$ python -q
>>> import numpy as np
>>> from numpy import linalg as LA
>>> np.set_printoptions(suppress=True, linewidth=160)
>>> B = np.array([[-2, -3], [-1, -3], [0, 0]])
>>> K = np.tile(B, (2, 3))
>>> K
array([[-2, -3, -2, -3, -2, -3],
       [-1, -3, -1, -3, -1, -3],
       [ 0,  0,  0,  0,  0,  0],
       [-2, -3, -2, -3, -2, -3],
       [-1, -3, -1, -3, -1, -3],
       [ 0,  0,  0,  0,  0,  0]])
>>> x = np.array([3, 3, 2, 3, 0, 2])
>>> a = np.maximum(K @ x, 0)
>>> print(np.tanh(K @ x))
[-1. -1.  0. -1. -1.  0.]
>>> a
array([0, 0, 0, 0, 0, 0])
>>> np.flatnonzero(a > 1e-9)
array([], dtype=int64)
>>> np.maximum(K @ x, 0) - np.maximum(-K @ x, 0)
array([-34, -29,   0, -34, -29,   0])
>>> np.maximum(K @ (3 * x), 0)
array([0, 0, 0, 0, 0, 0])
>>> rank = LA.matrix_rank(K)
>>> rank
np.int64(2)
>>> null = LA.svd(K)[2][rank:].T
>>> print([int(LA.matrix_rank(K[:i])) for i in range(1, len(K) + 1)])
[1, 2, 2, 2, 2, 2]
>>> np.allclose(K @ null, 0)
True
>>> [int(LA.matrix_rank(np.delete(K, i, axis=0))) for i in range(6)]
[2, 2, 2, 2, 2, 2]
>>> left, sigma, Vt = LA.svd(K, full_matrices=False)
>>> np.round(Vt @ Vt.T, 2) + 0
array([[1., 0., 0., 0., 0., 0.],
       [0., 1., 0., 0., 0., 0.],
       [0., 0., 1., 0., 0., 0.],
       [0., 0., 0., 1., 0., 0.],
       [0., 0., 0., 0., 1., 0.],
       [0., 0., 0., 0., 0., 1.]])
>>> left.shape, sigma.shape, Vt.shape
((6, 6), (6,), (6, 6))
>>> np.allclose(left * sigma @ Vt, K)
True
>>> sigma.round(2) + 0
array([11.65,  1.55,  0.  ,  0.  ,  0.  ,  0.  ])
>>> np.round(sigma / sigma[0], 2) + 0
array([1.  , 0.13, 0.  , 0.  , 0.  , 0.  ])
>>> round(float(LA.norm(K[3], 1)), 2), np.round(LA.norm(K[3], np.inf), 2)
(15.0, np.float64(3.0))
>>> np.round(LA.norm(K, "nuc"), 2)
np.float64(13.19)
>>> LA.norm(K, axis=1).argmax()
np.int64(0)
>>> print(round(float(LA.norm(K, 1)), 2), np.round(LA.norm(K, np.inf), 2))
12.0 15.0
>>> print(np.unique(K.round(6), axis=0).shape)
(3, 6)
>>> np.abs(np.diag(LA.qr(K)[1])) > 1e-9
array([ True,  True, False, False, False, False])
>>> round(float(np.trace(LA.pinv(K) @ K)), 2)
2.0
>>> try:
...     LA.inv(K)
... except LA.LinAlgError as e:
...     print(repr(e))
... 
LinAlgError('Singular matrix')
>>> print(np.round(K @ LA.pinv(K) @ K, 2))
[[-2. -3. -2. -3. -2. -3.]
 [-1. -3. -1. -3. -1. -3.]
 [ 0.  0.  0.  0.  0.  0.]
 [-2. -3. -2. -3. -2. -3.]
 [-1. -3. -1. -3. -1. -3.]
 [ 0.  0.  0.  0.  0.  0.]]
>>> A = np.array([[-8, -4, -6, 5, 9, -2],
...     [-2, -8, -4, -6, 5, 9],
...     [9, -2, -8, -4, -6, 5],
...     [5, 9, -2, -8, -4, -6],
...     [-6, 5, 9, -2, -8, -4],
...     [-4, -6, 5, 9, -2, -8]])
>>> rng = np.random.default_rng(41)
>>> z = rng.permutation(6)
>>> B = A[:, z] * rng.choice([-1, 1], 6)
>>> B
array([[-4, -8, -6,  5, -9,  2],
       [-8, -2, -4, -6, -5, -9],
       [-2,  9, -8, -4,  6, -5],
       [ 9,  5, -2, -8,  4,  6],
       [ 5, -6,  9, -2,  8,  4],
       [-6, -4,  5,  9,  2,  8]])
>>> left, _, Vt = LA.svd(A.T @ B)
>>> np.round(LA.lstsq(A, B)[0], 2) + 0
array([[ 0.,  1.,  0.,  0.,  0.,  0.],
       [ 1.,  0.,  0.,  0.,  0.,  0.],
       [ 0.,  0.,  1.,  0.,  0.,  0.],
       [ 0.,  0.,  0.,  1.,  0.,  0.],
       [ 0.,  0.,  0.,  0., -1.,  0.],
       [ 0.,  0.,  0.,  0.,  0., -1.]])
>>> z
array([1, 0, 2, 3, 4, 5])
>>> z = rng.permutation(6)
>>> z
array([0, 5, 2, 1, 4, 3])
>>> B = A[z][:, z]
>>> np.round(np.sort(np.abs(LA.eigvals(B))), 2)
array([ 4.  ,  6.  , 11.36, 11.36, 22.87, 22.87])
>>> print(np.diag(B))
[-8 -8 -8 -8 -8 -8]
>>> B = LA.inv(A)
>>> np.round(LA.det(A) * B, 2)
array([[-136781.,  -11039.,  -46325.,   34273., -154229.,   44233.],
       [  44233., -136781.,  -11039.,  -46325.,   34273., -154229.],
       [-154229.,   44233., -136781.,  -11039.,  -46325.,   34273.],
       [  34273., -154229.,   44233., -136781.,  -11039.,  -46325.],
       [ -46325.,   34273., -154229.,   44233., -136781.,  -11039.],
       [ -11039.,  -46325.,   34273., -154229.,   44233., -136781.]])
>>> (np.abs(B) > 1e-9).astype(int)
array([[1, 1, 1, 1, 1, 1],
       [1, 1, 1, 1, 1, 1],
       [1, 1, 1, 1, 1, 1],
       [1, 1, 1, 1, 1, 1],
       [1, 1, 1, 1, 1, 1],
       [1, 1, 1, 1, 1, 1]])
>>> round(LA.cond(A), 2)
np.float64(5.72)
>>> np.round(LA.slogdet(A)[0], 2)
np.float64(1.0)
>>> print(np.allclose(B, A.T))
False
>>> B = A / LA.norm(A, axis=1, keepdims=True)
>>> gram = B @ B.T
>>> print(gram[1].round(2))
[ 0.31  1.    0.31 -0.44 -0.57 -0.44]
>>> gram.round(2)
array([[ 1.  ,  0.31, -0.44, -0.57, -0.44,  0.31],
       [ 0.31,  1.  ,  0.31, -0.44, -0.57, -0.44],
       [-0.44,  0.31,  1.  ,  0.31, -0.44, -0.57],
       [-0.57, -0.44,  0.31,  1.  ,  0.31, -0.44],
       [-0.44, -0.57, -0.44,  0.31,  1.  ,  0.31],
       [ 0.31, -0.44, -0.57, -0.44,  0.31,  1.  ]])
>>> np.round(np.degrees(np.arccos(np.clip(gram[1, 0], -1, 1))), 2)
np.float64(72.22)
>>> print((np.abs(gram) > 0.9).astype(int))
[[1 0 0 0 0 0]
 [0 1 0 0 0 0]
 [0 0 1 0 0 0]
 [0 0 0 1 0 0]
 [0 0 0 0 1 0]
 [0 0 0 0 0 1]]
>>> np.round(LA.norm(B, axis=1), 2)
array([1., 1., 1., 1., 1., 1.])
